$ python3 -q
>>> import numpy as np
>>> np.set_printoptions(suppress=True, linewidth=140)
>>> rd = lambda a: np.round(a, 1) + 0
>>> K = np.load("arr.npy")
>>> K
array([[ 0.7,  0.7, -2. , -1. ,  0.1],
       [-0.9, -1.5,  0.6,  0. ,  0.2],
       [ 1.4, -0.1, -0.8,  0. , -0.8],
       [ 0.5,  0.6, -1.4, -1.2,  0.3]])
>>> t3 = np.stack([K, -1 * K, K[::-1]])
>>> t3.sum(axis=0)
array([[ 0.5,  0.6, -1.4, -1.2,  0.3],
       [ 1.4, -0.1, -0.8,  0. , -0.8],
       [-0.9, -1.5,  0.6,  0. ,  0.2],
       [ 0.7,  0.7, -2. , -1. ,  0.1]])
>>> rd(np.einsum("bij,cij->bc", t3, t3))
array([[ 16.8, -16.8,   6.1],
       [-16.8,  16.8,  -6.1],
       [  6.1,  -6.1,  16.8]])
>>> (t3 @ K.T).shape
(3, 4, 4)
>>> np.linalg.matrix_rank(t3)
array([4, 4, 4])
>>> left, s, VT = np.linalg.svd(K, full_matrices=False)
>>> rd(np.cumsum(s ** 2) / np.sum(s ** 2))
array([0.8, 0.9, 1. , 1. ])
>>> rd(s / s[0])
array([1. , 0.4, 0.3, 0.1])
>>> left.shape, s.shape, VT.shape
((4, 4), (4,), (4, 5))
>>> rd(VT @ VT.T)
array([[1., 0., 0., 0.],
       [0., 1., 0., 0.],
       [0., 0., 1., 0.],
       [0., 0., 0., 1.]])
>>> rd(left.T @ left)
array([[1., 0., 0., 0.],
       [0., 1., 0., 0.],
       [0., 0., 1., 0.],
       [0., 0., 0., 1.]])
>>> rd(left.T @ K @ VT.T)
array([[3.6, 0. , 0. , 0. ],
       [0. , 1.6, 0. , 0. ],
       [0. , 0. , 1.2, 0. ],
       [0. , 0. , 0. , 0.3]])
>>> rd(np.linalg.norm(K, 1)), rd(np.linalg.norm(K, np.inf))
(np.float64(4.8), np.float64(4.5))
>>> rd(np.linalg.norm(K, 2))
np.float64(3.6)
>>> rd(np.linalg.norm(K, axis=0))
array([1.9, 1.8, 2.6, 1.6, 0.9])
>>> rd(K[2] @ K[3])
np.float64(1.5)
>>> mat = np.loadtxt("a.csv", delimiter=",")
>>> mat
array([[3., 2., 3., 2.],
       [0., 1., 0., 1.],
       [3., 2., 3., 2.],
       [0., 1., 0., 1.]])
>>> rank = np.linalg.matrix_rank(mat)
>>> rank
np.int64(2)
>>> ns = np.linalg.svd(mat)[2][rank:].T
>>> np.allclose(mat @ ns, 0)
True
>>> rd(ns @ ns.T)
array([[ 0.5,  0. , -0.5,  0. ],
       [ 0. ,  0.5,  0. , -0.5],
       [-0.5,  0. ,  0.5,  0. ],
       [ 0. , -0.5,  0. ,  0.5]])
>>> np.linalg.matrix_rank(mat.T @ mat), np.linalg.matrix_rank(mat @ mat.T)
(np.int64(2), np.int64(2))
>>> [int(np.linalg.matrix_rank(np.delete(mat, i, axis=0))) for i in range(4)]
[2, 2, 2, 2]
>>> rd(mat @ ns)
array([[0., 0.],
       [0., 0.],
       [0., 0.],
       [0., 0.]])
>>> [int(np.linalg.matrix_rank(mat[:, :j + 1])) for j in range(4)]
[1, 2, 2, 2]
>>> ns.shape
(4, 2)
>>> Y = mat / np.sqrt((mat ** 2).mean(axis=1, keepdims=True))
>>> rd(Y[3])
array([0. , 1.4, 0. , 1.4])
>>> np.linalg.matrix_rank(mat - mat.mean(axis=1, keepdims=True))
np.int64(1)
>>> mat - mat.mean(axis=1, keepdims=True)
array([[ 0.5, -0.5,  0.5, -0.5],
       [-0.5,  0.5, -0.5,  0.5],
       [ 0.5, -0.5,  0.5, -0.5],
       [-0.5,  0.5, -0.5,  0.5]])
>>> np.linalg.matrix_rank(Y) == np.linalg.matrix_rank(mat)
np.True_
>>> np.linalg.lstsq(mat[:-1].T, mat[-1])[2]
np.int32(2)
>>> rd(mat @ np.linalg.pinv(mat) @ mat)
array([[3., 2., 3., 2.],
       [0., 1., 0., 1.],
       [3., 2., 3., 2.],
       [0., 1., 0., 1.]])
>>> rd(np.trace(np.linalg.pinv(mat) @ mat))
np.float64(2.0)
>>> rd(np.linalg.norm(mat))
np.float64(7.5)
>>> np.unravel_index(np.abs(mat).argmax(), mat.shape)
(np.int64(0), np.int64(0))
>>> mat - mat[0]
array([[ 0.,  0.,  0.,  0.],
       [-3., -1., -3., -1.],
       [ 0.,  0.,  0.,  0.],
       [-3., -1., -3., -1.]])
>>> np.linalg.matrix_rank(mat)
np.int64(2)
>>> np.abs(mat).max()
np.float64(3.0)
>>> m1 = np.array([[5.0, 4.0, 4.0, 4.0, 4.0, 0.0],
...     [4.0, 5.0, 4.0, 4.0, 4.0, 0.0],
...     [4.0, 4.0, 5.0, 4.0, 4.0, 0.0],
...     [4.0, 4.0, 4.0, 5.0, 4.0, 0.0],
...     [4.0, 4.0, 4.0, 4.0, 5.0, 0.0],
...     [0.0, 0.0, 0.0, 0.0, 0.0, 5.0]])
>>> x = np.array([1, 1, 1, 3, 3, 0])
>>> target = m1 @ x
>>> target
array([37., 37., 37., 39., 39.,  0.])
>>> rd(np.linalg.solve(m1, m1[:, 0]))
array([1., 0., 0., 0., 0., 0.])
>>> rd(np.linalg.solve(m1, -1 * target))
array([-1., -1., -1., -3., -3.,  0.])
